>>> import numpy as np
>>> import numpy.linalg as la
>>> np.set_printoptions(precision=3, suppress=True, linewidth=160)
>>> rd = lambda a: np.round(a, 3) + 0
>>> arr = np.load("m.npy")
>>> arr
array([[ 0,  1,  1, -1, -1, -3, -1, -2],
       [-1,  0,  1,  0, -3,  0,  3,  0],
       [-1, -1,  0, -1,  0,  0,  0,  1],
       [ 1,  0,  1,  0, -1,  0,  2,  0],
       [ 1,  3,  0,  1,  0, -2, -2,  0],
       [ 3,  0,  0,  0,  2,  0,  1,  3],
       [ 1, -3,  0, -2,  2, -1,  0,  1],
       [ 2,  0, -1,  0,  0, -3, -1,  0]])
>>> # antisymmetric, zero diagonal
>>> arr.shape
(8, 8)
>>> arr - arr[0]
array([[ 0,  0,  0,  0,  0,  0,  0,  0],
       [-1, -1,  0,  1, -2,  3,  4,  2],
       [-1, -2, -1,  0,  1,  3,  1,  3],
       [ 1, -1,  0,  1,  0,  3,  3,  2],
       [ 1,  2, -1,  2,  1,  1, -1,  2],
       [ 3, -1, -1,  1,  3,  3,  2,  5],
       [ 1, -4, -1, -1,  3,  2,  1,  3],
       [ 2, -1, -2,  1,  1,  0,  0,  2]])
>>> rd(la.svd(arr, compute_uv=False))
array([6.42 , 6.42 , 4.351, 4.351, 1.678, 1.678, 0.192, 0.192])
>>> np.count_nonzero(arr)
np.int64(38)
>>> arr.mean(axis=0)
array([ 0.75 ,  0.   ,  0.25 , -0.375, -0.125, -1.125,  0.25 ,  0.375])
>>> arr.sum(axis=1)
array([-6,  0, -2,  3,  1,  9, -2, -3])
>>> np.unravel_index(np.abs(arr).argmax(), arr.shape)
(np.int64(0), np.int64(5))
>>> arr.sum(axis=0)
array([ 6,  0,  2, -3, -1, -9,  2,  3])
>>> la.matrix_rank(arr)
np.int64(8)
>>> np.diff(arr, axis=0)
array([[-1, -1,  0,  1, -2,  3,  4,  2],
       [ 0, -1, -1, -1,  3,  0, -3,  1],
       [ 2,  1,  1,  1, -1,  0,  2, -1],
       [ 0,  3, -1,  1,  1, -2, -4,  0],
       [ 2, -3,  0, -1,  2,  2,  3,  3],
       [-2, -3,  0, -2,  0, -1, -1, -2],
       [ 1,  3, -1,  2, -2, -2, -1, -1]])
>>> vec = np.array([1, 5, 1, 8, -7, -6, 2, 6])
>>> rd(la.eigvals(arr).real)
array([0., 0., 0., 0., 0., 0., 0., 0.])
>>> rd(la.det(arr))
np.float64(81.0)
>>> vec @ arr @ vec
np.int64(0)
>>> q = la.solve(np.eye(8) - arr, np.eye(8) + arr)
>>> rd(q @ q.T)
array([[1., 0., 0., 0., 0., 0., 0., 0.],
       [0., 1., 0., 0., 0., 0., 0., 0.],
       [0., 0., 1., 0., 0., 0., 0., 0.],
       [0., 0., 0., 1., 0., 0., 0., 0.],
       [0., 0., 0., 0., 1., 0., 0., 0.],
       [0., 0., 0., 0., 0., 1., 0., 0.],
       [0., 0., 0., 0., 0., 0., 1., 0.],
       [0., 0., 0., 0., 0., 0., 0., 1.]])
>>> rd(la.det(q))
np.float64(1.0)
>>> vec = np.array([0, 2, 2, -1, 1, 1, -1, 0])
>>> target = arr @ vec
>>> c, lr = np.zeros(8), 1 / la.norm(arr, 2) ** 2
>>> for i in range(150):
...     c -= lr * arr.T @ (arr @ c - target)
...     if i % 50 == 0: print(i, round(la.norm(arr @ c - target), 3))
... 
0 5.622
50 0.193
100 0.127
>>> rd(c)
array([-0.255,  1.96 ,  2.064, -0.665,  1.313,  0.741, -0.777, -0.029])
>>> rng = np.random.default_rng(60)
>>> labels = rng.permutation(8)
>>> labels
array([5, 6, 4, 0, 7, 3, 2, 1])
>>> A2 = arr[labels][:, labels]
>>> rd(la.det(A2)), rd(la.det(arr[labels]))
(np.float64(81.0), np.float64(81.0))
>>> np.trace(A2)
np.int64(0)
>>> rd(np.sort(np.abs(la.eigvals(A2))))
array([0.192, 0.192, 1.678, 1.678, 4.351, 4.351, 6.42 , 6.42 ])
>>> E = np.load("mat.npy")
>>> E
array([[-3.,  1.,  1.,  2.,  1., -1.,  0.,  0.],
       [ 1.,  3.,  3., -2., -2.,  3.,  0.,  0.],
       [-1.,  1., -1.,  3.,  0., -3.,  0.,  0.],
       [-2.,  0., -3., -2.,  3., -1.,  0.,  0.],
       [-2., -2.,  2.,  3., -3., -2.,  0.,  0.],
       [-2., -1., -1., -3., -2.,  1.,  0.,  0.],
       [ 0.,  0.,  0.,  0.,  0.,  0.,  4.,  5.],
       [ 0.,  0.,  0.,  0.,  0.,  0.,  5.,  3.]])
>>> # 2 groups of indices that never mix
>>> A2 = la.inv(E)
>>> rd(la.cond(E))
np.float64(16.58)
>>> (np.abs(A2) > 1e-9).astype(int)
array([[1, 1, 1, 1, 1, 1, 0, 0],
       [1, 1, 1, 1, 1, 1, 0, 0],
       [1, 1, 1, 1, 1, 1, 0, 0],
       [1, 1, 1, 1, 1, 1, 0, 0],
       [1, 1, 1, 1, 1, 1, 0, 0],
       [1, 1, 1, 1, 1, 1, 0, 0],
       [0, 0, 0, 0, 0, 0, 1, 1],
       [0, 0, 0, 0, 0, 0, 1, 1]])
>>> np.allclose(A2, E.T)
False
>>> rd(la.inv(A2))
array([[-3.,  1.,  1.,  2.,  1., -1.,  0.,  0.],
       [ 1.,  3.,  3., -2., -2.,  3.,  0.,  0.],
       [-1.,  1., -1.,  3.,  0., -3.,  0.,  0.],
       [-2.,  0., -3., -2.,  3., -1.,  0.,  0.],
       [-2., -2.,  2.,  3., -3., -2.,  0.,  0.],
       [-2., -1., -1., -3., -2.,  1.,  0.,  0.],
       [ 0.,  0.,  0.,  0.,  0.,  0.,  4.,  5.],
       [ 0.,  0.,  0.,  0.,  0.,  0.,  5.,  3.]])
